% python3 -q
>>> import numpy as np
>>> np.set_printoptions(precision=1, suppress=True, linewidth=160)
>>> rd = lambda a: np.round(a, 1) + 0
>>> out = np.array([[0], [7]])
>>> E = np.block([[np.zeros((2, 2)), out], [out.T, np.zeros((1, 1))]])
>>> print(E)
[[0. 0. 0.]
 [0. 0. 7.]
 [0. 7. 0.]]
>>> # symmetric
>>> U, s, Vt = np.linalg.svd(E)
>>> print(np.argmax(s[:-1] / (s[1:] + 1e-6)) + 1)
2
>>> print(s)
[7. 7. 0.]
>>> out = U[:, :2] @ np.diag(s[:2]) @ Vt[:2]
>>> print(np.linalg.matrix_rank(out))
2
>>> W0 = np.array([[2, -1, 4, -1], [3, 0, 5, 0], [3, 0, 5, 0]])
>>> print(W0)
[[ 2 -1  4 -1]
 [ 3  0  5  0]
 [ 3  0  5  0]]
>>> U, s, Vt = np.linalg.svd(W0)
>>> vecs = Vt[:(s > 1e-8).sum()]
>>> rng = np.random.default_rng(83)
>>> vec = W0[1] + 2 * W0[2] + rng.integers(2) * np.eye(4)[1]
>>> print(vec)
[ 9.  1. 15.  0.]
>>> print(rd(np.diag(vecs.T @ vecs)))
[0.3 0.5 0.8 0.5]
>>> print(rd(vecs.T @ vecs))
[[ 0.3  0.1  0.4  0.1]
 [ 0.1  0.5 -0.1  0.5]
 [ 0.4 -0.1  0.8 -0.1]
 [ 0.1  0.5 -0.1  0.5]]
>>> print(np.linalg.matrix_rank(np.vstack([W0, vec])))
3
>>> vec = np.array([1, 0, -1, 1])
>>> h1 = np.maximum(W0 @ vec, 0)
>>> print(np.flatnonzero(h1 > 1e-9))
[]
>>> print(rd(np.tanh(W0 @ vec)))
[-1. -1. -1.]
>>> print(np.all(np.linalg.eigvalsh(E) > 0))
False
>>> try:
...     np.linalg.cholesky(E)
... except np.linalg.LinAlgError as e:
...     print(e)
... 
Matrix is not positive definite
>>> print(rd(np.linalg.norm(W0, axis=0)))
[4.7 1.  8.1 1. ]
>>> print(rd(np.linalg.norm(W0[0] - W0[2])))
2.0
>>> print(rd(np.linalg.norm(W0) ** 2 / np.linalg.norm(W0, 2) ** 2))
1.0
>>> print(rd(np.linalg.norm(W0, 2)))
9.4
>>> print(rd(np.linalg.norm(W0, 1)), rd(np.linalg.norm(W0, np.inf)))
14.0 8.0
>>> X = np.load("block0.npy")
>>> print(rd(X))
[[-0.8 -0.6 -0.1]
 [ 0.1 -0.3  1. ]
 [-0.6  0.8  0.2]]
>>> P = np.triu(np.array([[-2, 3, -2], [-2, -2, 1], [-3, 3, -3]]), 1) + np.eye(3)
>>> out = P @ X @ np.linalg.inv(P)
>>> print(rd(np.trace(out)), rd(np.trace(X)))
-0.8 -0.8
>>> print(rd(np.linalg.det(out)))
1.0
>>> print(rd(P @ X - X @ P))
[[ 1.3  0.1  1.3]
 [-0.6  0.6  0.6]
 [ 0.   1.7 -1.9]]
>>> u = np.array([1, -1, 3])
>>> out = X + np.outer(u, np.eye(3)[1])
>>> print(rd(out))
[[-0.8  0.4 -0.1]
 [ 0.1 -1.3  1. ]
 [-0.6  3.8  0.2]]
>>> print(np.linalg.matrix_rank(np.linalg.inv(out) - np.linalg.inv(X), tol=1e-8))
1
>>> arr = np.array([[-9.0, -2.0, 3.0], [0.0, 2.0, -3.0], [0.0, 2.0, 3.0]])
>>> P = np.triu(np.array([[1, 0, 0], [5, 1, 4], [9, 7, 6]]), 1) + np.eye(3)
>>> out = P @ arr @ np.linalg.inv(P)
>>> print(rd(np.linalg.det(out)))
-108.0
>>> print(rd(np.linalg.pinv(X)))
[[-0.8  0.1 -0.6]
 [-0.6 -0.3  0.8]
 [-0.1  1.   0.2]]
>>> print(rd(X @ X.T))
[[1. 0. 0.]
 [0. 1. 0.]
 [0. 0. 1.]]
>>> feats = 3 * np.eye(3) + np.eye(3, k=1)
>>> print(feats)
[[3. 1. 0.]
 [0. 3. 1.]
 [0. 0. 3.]]
>>> u = np.array([-2, 0])
>>> print(np.polyval(u, feats[1]))
[ 0. -6. -2.]
>>> print(np.cross(feats[1, :3], feats[0, :3]))
[-1.  3. -9.]
>>> print(np.array([np.convolve(row, u, "same") for row in feats]))
[[-6. -2.  0.]
 [ 0. -6. -2.]
 [ 0.  0. -6.]]
>>> print(np.convolve(feats[1], u))
[ 0. -6. -2.  0.]
>>> print(np.correlate(feats[1], feats[0], "full"))
[ 0.  0.  3. 10.  3.]
